>>> import numpy as np
>>> import numpy.linalg as la
>>> np.set_printoptions(precision=2, suppress=True, linewidth=120, floatmode="fixed")
>>> A = np.load("run14.npy")
>>> A
array([[ 1,  0,  0,  0,  0,  0,  0,  0,  0,  0,  0,  0],
       [ 0,  0,  0,  0,  0,  0,  0,  0,  0,  0,  0,  0],
       [ 0,  0, -1,  0,  0,  0,  0,  0,  0,  0,  0,  0],
       [ 0,  0,  0,  0,  0,  0,  0,  0,  0,  0,  0,  0],
       [ 0,  0,  0,  0,  0,  0,  0,  0,  0,  0,  0,  0],
       [ 0,  0,  0,  0,  0,  2,  0,  0,  0,  0,  0,  0],
       [ 0,  0,  0,  0,  0,  0,  2,  0,  0,  0,  0,  0],
       [ 0,  0,  0,  0,  0,  0,  0,  0,  0,  0,  0,  0],
       [ 0,  0,  0,  0,  0,  0,  0,  0, -1,  0,  0,  0],
       [ 0,  0,  0,  0,  0,  0,  0,  0,  0, -1,  0,  0],
       [ 0,  0,  0,  0,  0,  0,  0,  0,  0,  0, -1,  0],
       [ 0,  0,  0,  0,  0,  0,  0,  0,  0,  0,  0,  0]])
>>> A @ A
array([[1, 0, 0, 0, 0, 0, 0, 0, 0, 0, 0, 0],
       [0, 0, 0, 0, 0, 0, 0, 0, 0, 0, 0, 0],
       [0, 0, 1, 0, 0, 0, 0, 0, 0, 0, 0, 0],
       [0, 0, 0, 0, 0, 0, 0, 0, 0, 0, 0, 0],
       [0, 0, 0, 0, 0, 0, 0, 0, 0, 0, 0, 0],
       [0, 0, 0, 0, 0, 4, 0, 0, 0, 0, 0, 0],
       [0, 0, 0, 0, 0, 0, 4, 0, 0, 0, 0, 0],
       [0, 0, 0, 0, 0, 0, 0, 0, 0, 0, 0, 0],
       [0, 0, 0, 0, 0, 0, 0, 0, 1, 0, 0, 0],
       [0, 0, 0, 0, 0, 0, 0, 0, 0, 1, 0, 0],
       [0, 0, 0, 0, 0, 0, 0, 0, 0, 0, 1, 0],
       [0, 0, 0, 0, 0, 0, 0, 0, 0, 0, 0, 0]])
>>> round(float(la.det(A)), 2)
0.0
>>> np.sort(la.eigvals(A).real)
array([-1.00, -1.00, -1.00, -1.00,  0.00,  0.00,  0.00,  0.00,  0.00,  1.00,  2.00,  2.00])
